>>> import numpy as np
>>> from numpy import linalg as LA
>>> np.set_printoptions(suppress=True, linewidth=140)
>>> def rd(a):
...     return np.round(a, 2) + 0
... 
>>> m1 = np.load("w.npy")
>>> print(m1)
[[1 0 1]
 [0 2 2]
 [0 0 3]]
>>> evals, evecs = LA.eig(m1)
>>> print(rd(np.sort(LA.eigvals(m1.T))))
[1. 2. 3.]
>>> rng = np.random.default_rng(41432)
>>> z = rng.permutation(3)
>>> Y = m1[:, z] * rng.choice([-1, 1], 3)
>>> print(Y)
[[ 1 -1  0]
 [ 0 -2 -2]
 [ 0 -3  0]]
>>> left, _, Vt = LA.svd(m1.T @ Y)
>>> print(z)
[0 2 1]
>>> print(rd(LA.lstsq(m1, Y)[0]))
[[ 1.  0.  0.]
 [ 0.  0. -1.]
 [ 0. -1.  0.]]
>>> x = np.array([-2, 3, 1])
>>> rhs = Y @ x
>>> coef, lr = np.zeros(3), 1 / LA.norm(Y, 2) ** 2
>>> for i in range(15):
...     coef -= lr * Y.T @ (Y @ coef - rhs)
...     if i % 5 == 0: print(i, round(LA.norm(Y @ coef - rhs), 2))
... 
0 1.63
5 1.17
10 0.87
>>> print(rd(coef))
[-1.28  3.08  0.91]
>>> print(rd(LA.cond(Y)))
4.2
>>> theta = np.radians(90)
>>> r_ = np.eye(3)
>>> r_[2, 2] = r_[0, 0] = np.cos(theta)
>>> r_[2, 0], r_[0, 2] = -np.sin(theta), np.sin(theta)
>>> print(rd(r_))
[[ 0.  0.  1.]
 [ 0.  1.  0.]
 [-1.  0.  0.]]
>>> Y = m1 @ r_.T
>>> print(np.allclose(m1 @ m1.T, Y @ Y.T))
True
>>> print(np.abs(Y - m1).max(axis=0))
[3. 0. 3.]
>>> print(rd(LA.svd(m1, compute_uv=False)), rd(LA.svd(Y, compute_uv=False)))
[3.93 1.63 0.94] [3.93 1.63 0.94]
>>> print(rd(LA.det(r_)), np.trace(r_))
1.0 1.0
>>> print(rd(Y))
[[ 1.  0. -1.]
 [ 2.  2.  0.]
 [ 3.  0.  0.]]
>>> X = np.load("layer9.npy")
>>> print(X)
[[4. 1. 1.]
 [1. 4. 1.]
 [1. 1. 4.]]
>>> print(np.allclose(X, X.T))
True
>>> LA.determinant(X)
Traceback (most recent call last):
  File "<python-input-35>", line 1, in <module>
    LA.determinant(X)
    ^^^^^^^^^^^^^^
AttributeError: module 'numpy.linalg' has no attribute 'determinant'
>>> X.inv()
Traceback (most recent call last):
  File "<python-input-36>", line 1, in <module>
    X.inv()
    ^^^^^
AttributeError: 'numpy.ndarray' object has no attribute 'inv'
>>> print((X + X.T) / 2)
[[4. 1. 1.]
 [1. 4. 1.]
 [1. 1. 4.]]
>>> x = np.array([3, 1, 0])
>>> rhs = X @ x
>>> print(rhs)
[13.  7.  4.]
>>> print(rd(LA.solve(X, X[:, 1])))
[0. 1. 0.]
>>> print(rd(LA.solve(X, rhs)))
[3. 1. 0.]
>>> r0 = np.array([2, 4, 2])
>>> Y = X + np.outer(r0, np.eye(3)[1])
>>> print(Y)
[[4. 3. 1.]
 [1. 8. 1.]
 [1. 3. 4.]]
>>> data = np.array([[6.0, 5.0, 0.0, 0.0, 0.0],
...     [5.0, 6.0, 0.0, 0.0, 0.0],
...     [0.0, 0.0, 6.0, 5.0, 5.0],
...     [0.0, 0.0, 5.0, 6.0, 5.0],
...     [0.0, 0.0, 5.0, 5.0, 6.0]])
>>> r0 = np.array([2, 2, 2, 3, 3])
>>> Y = data + np.outer(r0, np.eye(5)[4])
>>> print(Y)
[[6. 5. 0. 0. 2.]
 [5. 6. 0. 0. 2.]
 [0. 0. 6. 5. 7.]
 [0. 0. 5. 6. 8.]
 [0. 0. 5. 5. 9.]]
>>> print(rd(LA.eigvals(data).sum().real))
30.0
>>> print(np.kron(np.eye(2, dtype=int), data))
[[6. 5. 0. 0. 0. 0. 0. 0. 0. 0.]
 [5. 6. 0. 0. 0. 0. 0. 0. 0. 0.]
 [0. 0. 6. 5. 5. 0. 0. 0. 0. 0.]
 [0. 0. 5. 6. 5. 0. 0. 0. 0. 0.]
 [0. 0. 5. 5. 6. 0. 0. 0. 0. 0.]
 [0. 0. 0. 0. 0. 6. 5. 0. 0. 0.]
 [0. 0. 0. 0. 0. 5. 6. 0. 0. 0.]
 [0. 0. 0. 0. 0. 0. 0. 6. 5. 5.]
 [0. 0. 0. 0. 0. 0. 0. 5. 6. 5.]
 [0. 0. 0. 0. 0. 0. 0. 5. 5. 6.]]
>>> print(np.einsum("ij,ji->", data, data))
380.0
>>> print(rd(LA.det(data[::-1])))
176.0
>>> print(np.einsum("ii->", data))
30.0
>>> x = np.ones(5)
>>> for _ in range(7):
...     x = data @ x
...     x /= LA.norm(x)
...     print(round(x @ data @ x, 2))
... 
14.8
15.35
15.67
15.84
15.92
15.96
15.98
>>> print(rd(x))
[0.04 0.04 0.58 0.58 0.58]
>>> print(rd(LA.eigvalsh(data)[-1]))
16.0
>>> M = np.load("dump.npy")
>>> print(M)
[[ 13   7  18  28  15]
 [  4   1   0   7   9]
 [ -9  -1   6 -14 -25]]
>>> left, sigma, Vt = LA.svd(M)
>>> evecs = Vt[:(sigma > 1e-8).sum()]
>>> x = M[0] + 3 * M[1] + rng.integers(2) * np.eye(5)[4]
>>> print(x)
[25. 10. 18. 49. 42.]
>>> print(rd(np.diag(evecs.T @ evecs)))
[0.12 0.04 0.63 0.51 0.7 ]
>>> print(np.allclose(evecs.T @ evecs @ x, x))
True
>>> print(rd(LA.norm(x - evecs.T @ evecs @ x)))
0.0
>>> Y = M / LA.norm(M, axis=1, keepdims=True)
>>> gram = Y @ Y.T
>>> print(rd(LA.norm(Y, axis=1)))
[1. 1. 1.]
>>> print(rd(np.degrees(np.arccos(np.clip(gram[1, 2], -1, 1)))))
165.69
>>> print((gram - 2 * np.eye(3)).round(6).argmax(axis=1))
[1 0 0]
>>> print(rd(gram[1]))
[ 0.82  1.   -0.97]
>>> print(np.argwhere(np.triu(np.abs(gram) > 0.95, 1)))
[[1 2]]
>>> print(LA.lstsq(M[:-1].T, M[-1])[2])
2
>>> print(np.unique(M.round(6), axis=0).shape)
(3, 5)
>>> theta = np.radians(30)
>>> r_ = np.eye(5)
>>> r_[1, 1] = r_[4, 4] = np.cos(theta)
>>> r_[1, 4], r_[4, 1] = -np.sin(theta), np.sin(theta)
>>> print(rd(r_))
[[ 1.    0.    0.    0.    0.  ]
 [ 0.    0.87  0.    0.   -0.5 ]
 [ 0.    0.    1.    0.    0.  ]
 [ 0.    0.    0.    1.    0.  ]
 [ 0.    0.5   0.    0.    0.87]]
>>> Y = M @ r_.T
>>> print(rd(LA.det(r_)), rd(np.trace(r_)))
1.0 4.73
>>> print(rd(Y))
[[ 13.    -1.44  18.    28.    16.49]
 [  4.    -3.63   0.     7.     8.29]
 [ -9.    11.63   6.   -14.   -22.15]]
>>> print(np.allclose(LA.norm(M, axis=1), LA.norm(Y, axis=1)))
True
